>>> import numpy as np
>>> import numpy.linalg as la
>>> np.set_printoptions(precision=2, suppress=True, linewidth=140)
>>> W0 = np.load("dump.npy")
>>> W0
array([[ 3,  0,  0,  0,  0,  0,  0,  0,  0,  0,  0,  0,  0,  0],
       [ 0, -3,  0,  0,  0,  0,  0,  0,  0,  0,  0,  0,  0,  0],
       [ 0,  0, -3,  0,  0,  0,  0,  0,  0,  0,  0,  0,  0,  0],
       [ 0,  0,  0, -3,  0,  0,  0,  0,  0,  0,  0,  0,  0,  0],
       [ 0,  0,  0,  0,  3,  0,  0,  0,  0,  0,  0,  0,  0,  0],
       [ 0,  0,  0,  0,  0, -3,  0,  0,  0,  0,  0,  0,  0,  0],
       [ 0,  0,  0,  0,  0,  0, -2,  0,  0,  0,  0,  0,  0,  0],
       [ 0,  0,  0,  0,  0,  0,  0,  2,  0,  0,  0,  0,  0,  0],
       [ 0,  0,  0,  0,  0,  0,  0,  0, -2,  0,  0,  0,  0,  0],
       [ 0,  0,  0,  0,  0,  0,  0,  0,  0, -1,  0,  0,  0,  0],
       [ 0,  0,  0,  0,  0,  0,  0,  0,  0,  0,  1,  0,  0,  0],
       [ 0,  0,  0,  0,  0,  0,  0,  0,  0,  0,  0, -2,  0,  0],
       [ 0,  0,  0,  0,  0,  0,  0,  0,  0,  0,  0,  0, -2,  0],
       [ 0,  0,  0,  0,  0,  0,  0,  0,  0,  0,  0,  0,  0,  3]])
>>> ev, V = la.eigh(W0)
>>> la.svd(W0, compute_uv=False)
array([3., 3., 3., 3., 3., 3., 3., 2., 2., 2., 2., 2., 1., 1.])
>>> ev.sum(), np.trace(W0)
(np.float64(-9.0), np.int64(-9))
>>> ev
array([-3., -3., -3., -3., -2., -2., -2., -2., -1.,  1.,  2.,  3.,  3.,  3.])
>>> la.eigvalsh(W0 @ W0)
array([1., 1., 4., 4., 4., 4., 4., 9., 9., 9., 9., 9., 9., 9.])
>>> la.eigvalsh(W0 + -1 * np.eye(14))
array([-4., -4., -4., -4., -3., -3., -3., -3., -2.,  0.,  1.,  2.,  2.,  2.])
>>> Uu, sig, vt = la.svd(W0, full_matrices=False)
>>> np.allclose(Uu * sig @ vt, W0)
True
>>> (sig > 1e-8).sum()
np.int64(14)
>>> round(float(np.sqrt((sig ** 2).sum())), 2), np.round(la.norm(W0), 2)
(9.22, np.float64(9.22))
>>> sig
array([3., 3., 3., 3., 3., 3., 3., 2., 2., 2., 2., 2., 1., 1.])
>>> print(Uu.shape, sig.shape, vt.shape)
(14, 14) (14,) (14, 14)
>>> X = np.load("w.npy")
>>> print(X)
[[ 3  0  1  0]
 [-3 -9 -1 -3]
 [-1  0  0  0]
 [ 1  3  0  0]]
>>> out = np.array([[-2, 0, 8], [4, -7, -2], [-8, -9, 3], [-4, 6, -1]])
>>> print(np.einsum("ij,ij->i", X, X))
[ 10 100   1  10]
>>> np.einsum("ij->j", X)
array([ 0, -6,  0, -3])
>>> print(np.einsum("ik,kj->ji", X, out))
[[-14 -10   2  10]
 [ -9  54   0 -21]
 [ 27  -6  -8   2]]
>>> vec = np.array([3, 2, 3, 2])
>>> X @ np.eye(4)[0]
array([ 3., -3., -1.,  1.])
>>> X @ vec
array([ 12, -36,  -3,   9])
>>> X * vec
array([[  9,   0,   3,   0],
       [ -9, -18,  -3,  -6],
       [ -3,   0,   0,   0],
       [  3,   6,   0,   0]])
>>> np.round(la.norm(X) ** 2 / la.norm(X, 2) ** 2, 2)
np.float64(1.1)
>>> round(la.norm(X[2], 1), 2), np.round(la.norm(X[2], np.inf), 2)
(np.float64(1.0), np.float64(1.0))
>>> out = W0 / np.sqrt((W0 ** 2).mean(axis=1, keepdims=True))
>>> la.matrix_rank(out) == la.matrix_rank(W0)
np.True_
>>> la.norm(out, axis=1)
array([3.74, 3.74, 3.74, 3.74, 3.74, 3.74, 3.74, 3.74, 3.74, 3.74, 3.74, 3.74, 3.74, 3.74])
>>> C = 10 * np.array([[1.7, -0.8, -0.8, -0.1, -2.2, 0.2, 1.7, -0.7, 1.1, 0.3, 1.0, -0.5],
...     [-1.8, 0.8, 1.3, -1.3, -0.6, 0.5, 1.4, -1.0, 2.7, 0.4, -0.9, -0.2]])
>>> rng = np.random.default_rng(7986)
>>> idx = rng.integers(0, 2, 38)
>>> J = C[idx] + rng.normal(size=(38, 12))
>>> J
array([[-18.11,   8.96,  12.46, -12.43,  -5.52,   6.19,  14.58, -10.6 ,  26.83,   4.95,  -9.23,  -3.04],
       [-17.93,   7.4 ,  13.11, -13.5 ,  -5.28,   4.39,  13.35,  -8.29,  28.45,   3.47,  -9.22,  -2.68],
       [ 16.91,  -8.65,  -6.51,  -1.99, -20.77,   0.98,  16.51,  -7.11,  10.94,   1.93,   9.71,  -5.59],
       [ 17.97,  -8.18,  -8.8 ,  -0.43, -22.85,   0.46,  16.14,  -8.44,  11.22,   4.29,  10.23,  -5.21],
       [ 17.  ,  -6.19,  -6.82,   0.1 , -21.64,   1.68,  16.87,  -6.5 ,  10.77,   0.55,  11.42,  -4.95],
       [ 16.16,  -8.84,  -6.7 ,  -1.68, -21.54,   1.71,  16.58,  -6.6 ,   8.57,   4.23,  10.26,  -6.44],
       [ 16.61,  -7.96,  -7.41,  -1.23, -23.37,   1.02,  15.53,  -7.49,  10.43,   5.33,  10.29,  -4.81],
       [ 13.85,  -7.91,  -7.95,   0.35, -23.09,   2.61,  17.08,  -7.45,   9.33,   3.58,   9.4 ,  -3.79],
       [-17.79,   9.76,  13.34, -13.53,  -4.16,   3.98,  13.76, -10.52,  27.68,   2.66,  -9.1 ,  -2.47],
       [ 18.12,  -7.58,  -7.6 ,  -1.11, -22.09,   1.94,  16.34,  -7.29,  11.01,   4.06,   9.24,  -4.71],
       [-17.96,   8.33,  13.72, -13.35,  -6.12,   6.39,  12.86, -11.83,  29.14,   4.28,  -7.87,  -0.64],
       [-18.79,   8.24,  12.91, -13.93,  -5.67,   6.18,  15.41, -10.66,  26.73,   2.83, -10.12,  -1.67],
       [ 17.84,  -8.03,  -7.1 ,  -1.54, -21.88,   1.57,  17.18,  -8.46,  11.08,   0.46,  10.23,  -5.16],
       [ 16.8 ,  -8.96,  -8.75,   0.02, -21.21,   1.91,  16.89,  -7.86,  10.15,   2.03,   9.02,  -5.46],
       [ 17.1 ,  -8.35,  -8.25,  -0.04, -23.41,   2.01,  15.04,  -6.34,  10.87,   2.07,   8.15,  -5.22],
       [ 17.04,  -7.75,  -7.97,   1.09, -19.7 ,   1.26,  17.01,  -6.72,  10.72,   3.63,   9.37,  -5.38],
       [-16.26,   7.62,  13.34, -12.93,  -6.09,   6.04,  13.42,  -7.67,  27.69,   6.49, -10.03,  -2.96],
       [-18.17,   7.06,  12.66, -11.85,  -6.77,   4.84,  13.65,  -8.3 ,  26.64,   5.32,  -8.04,  -3.09],
       [-18.58,   7.71,  13.77, -11.41,  -6.92,   6.53,  13.98, -12.7 ,  28.24,   4.28,  -9.43,  -0.03],
       [-17.94,   7.91,  14.38, -12.1 ,  -6.5 ,   5.1 ,  13.1 , -10.33,  26.99,   3.65, -12.44,  -2.79],
       [ 18.02,  -6.12,  -7.49,   0.29, -21.25,   2.43,  17.47,  -7.24,  11.14,   2.21,  11.32,  -5.21],
       [-18.71,   8.78,  13.46, -11.98,  -6.11,   5.8 ,  14.09,  -9.96,  29.27,   3.29,  -9.2 ,  -3.53],
       [ 16.12,  -8.75,  -7.95,  -1.01, -23.29,   2.26,  18.87,  -7.21,  10.98,   4.42,  10.15,  -6.13],
       [ 18.34,  -6.42,  -8.27,  -0.38, -22.81,   2.1 ,  18.72,  -8.22,  10.59,   3.11,  10.12,  -4.84],
       [ 18.12,  -9.28,  -6.78,  -2.17, -21.66,   2.  ,  17.69,  -8.71,  11.22,   2.12,  10.19,  -4.91],
       [-18.69,   9.79,  13.98, -11.98,  -5.89,   5.06,  12.96, -10.76,  26.81,   3.07,  -9.97,  -1.28],
       [-18.56,   8.37,  14.  , -13.23,  -7.56,   4.25,  14.97, -12.55,  27.32,   4.55,  -9.57,  -3.91],
       [ 17.87,  -9.43,  -8.  ,  -0.56, -22.1 ,   1.78,  18.54,  -8.08,  11.19,   2.75,  10.95,  -5.9 ],
       [-17.39,   8.75,  13.65, -13.09,  -5.52,   5.34,  13.6 , -11.14,  25.36,   3.15,  -9.05,  -1.12],
       [ 16.52,  -7.94,  -9.69,  -1.72, -21.05,   0.51,  16.13,  -6.36,  10.28,   3.15,   9.19,  -5.07],
       [ 16.86,  -6.68,  -7.98,   0.32, -21.54,   2.39,  18.42,  -5.43,  11.4 ,   3.86,  10.79,  -7.81],
       [ 14.74,  -8.16,  -6.21,  -2.48, -23.38,   2.94,  16.21,  -6.29,  12.57,   2.8 ,  12.17,  -5.08],
       [-18.52,   7.7 ,  14.08, -16.35,  -6.22,   3.8 ,  13.88,  -9.65,  27.83,   3.21,  -8.62,  -0.76],
       [ 17.27,  -7.15,  -6.77,  -0.47, -21.75,   3.39,  17.52,  -6.82,  10.55,   2.6 ,  11.05,  -5.05],
       [ 17.85,  -8.65,  -8.12,  -2.51, -23.79,   2.54,  17.48,  -5.13,  11.32,   2.75,  10.95,  -5.07],
       [ 18.54,  -7.5 ,  -6.67,   0.51, -21.17,   1.  ,  17.82,  -6.51,   9.44,   2.74,   8.45,  -4.87],
       [-17.91,   8.03,  11.44, -13.24,  -7.05,   4.87,  12.94,  -9.33,  26.66,   5.24,  -9.39,  -1.11],
       [-19.15,   7.57,  13.79, -13.78,  -6.94,   5.26,  13.52, -10.35,  26.47,   3.65,  -9.76,  -3.53]])
>>> D = la.norm(J[:, None] - J[None], axis=-1)
>>> (D + 1e9 * np.eye(38)).round(6).argmin(axis=1)
array([11, 21, 12,  9, 20,  2,  3, 22, 25,  3, 18, 28, 24, 15, 13, 13, 17, 36, 10, 37, 33,  0, 27, 20, 12, 28, 37, 24, 25, 13, 20, 34,  1,
       20, 22, 15, 17, 26])
>>> la.matrix_rank(D ** 2)
np.int64(14)
>>> D.mean(axis=1).argmax()
np.int64(32)
>>> Xc = (J - J.mean(axis=0)) / J.std(axis=0)
>>> np.argwhere(np.abs(Xc) > 2)
array([[ 4,  9],
       [12,  9],
       [16,  9],
       [18,  7],
       [18, 11],
       [26,  7],
       [30, 11]])
>>> coef = la.lstsq(np.delete(Xc, 8, axis=1), Xc[:, 8])[0]
>>> coef.round(2) + 0
array([-0.25,  0.21,  0.22, -0.21,  0.11,  0.08, -0.04, -0.02,  0.  ,  0.09, -0.03])
>>> np.abs(coef).argmax()
np.int64(0)
>>> vec = np.array([-1, -1, 2, 1, 2, -2, 3, -2, -3, -1, -3, 2])
>>> rhs = J @ vec
>>> la.solve(J.T @ J, J.T @ rhs)
array([-1., -1.,  2.,  1.,  2., -2.,  3., -2., -3., -1., -3.,  2.])
>>> np.round(la.pinv(J) @ J, 2) + 0
array([[1., 0., 0., 0., 0., 0., 0., 0., 0., 0., 0., 0.],
       [0., 1., 0., 0., 0., 0., 0., 0., 0., 0., 0., 0.],
       [0., 0., 1., 0., 0., 0., 0., 0., 0., 0., 0., 0.],
       [0., 0., 0., 1., 0., 0., 0., 0., 0., 0., 0., 0.],
       [0., 0., 0., 0., 1., 0., 0., 0., 0., 0., 0., 0.],
       [0., 0., 0., 0., 0., 1., 0., 0., 0., 0., 0., 0.],
       [0., 0., 0., 0., 0., 0., 1., 0., 0., 0., 0., 0.],
       [0., 0., 0., 0., 0., 0., 0., 1., 0., 0., 0., 0.],
       [0., 0., 0., 0., 0., 0., 0., 0., 1., 0., 0., 0.],
       [0., 0., 0., 0., 0., 0., 0., 0., 0., 1., 0., 0.],
       [0., 0., 0., 0., 0., 0., 0., 0., 0., 0., 1., 0.],
       [0., 0., 0., 0., 0., 0., 0., 0., 0., 0., 0., 1.]])
>>> rhs = rhs + 0.02 * rng.normal(size=38)
>>> print(rhs)
[  -0.68   -5.98  -78.06  -88.25  -84.36  -79.55  -89.    -74.12    3.85  -85.55   -8.41   10.29  -78.7   -75.63  -87.86  -76.25  -11.65
   -8.41    6.65   10.61  -87.06   -7.32  -84.4   -80.96  -77.58    7.22    5.72  -81.92    9.87  -83.37  -93.59 -100.15    1.11  -85.69
  -97.65  -67.92   -6.09    1.37]
>>> coef, *_ = la.lstsq(J, rhs)
>>> coef.round()
array([-1., -1.,  2.,  1.,  2., -2.,  3., -2., -3., -1., -3.,  2.])
>>> np.round(J.T @ (rhs - J @ coef), 2) + 0
array([0., 0., 0., 0., 0., 0., 0., 0., 0., 0., 0., 0.])
>>> r0 = np.array([1, 0])
>>> print(np.polyval(r0, J[0]))
[-18.11   8.96  12.46 -12.43  -5.52   6.19  14.58 -10.6   26.83   4.95  -9.23  -3.04]
>>> np.convolve(J[0], r0)
array([-18.11,   8.96,  12.46, -12.43,  -5.52,   6.19,  14.58, -10.6 ,  26.83,   4.95,  -9.23,  -3.04,   0.  ])
>>> out = np.array([[1, -2],
...     [-1, -2],
...     [0, -3],
...     [2, 3],
...     [3, -3],
...     [-2, 2],
...     [-3, 3],
...     [2, -1],
...     [-1, 1],
...     [-3, -2],
...     [1, -1],
...     [3, 2]])
>>> la.matrix_rank(J @ out)
np.int64(2)
>>> np.vstack([J, out.T]).shape
(40, 12)
>>> np.einsum("ij->j", J)
array([  85.2 ,  -42.48,   46.32, -225.32, -583.69,  124.51,  596.12, -320.91,  673.88,  128.73,   71.64, -151.28])
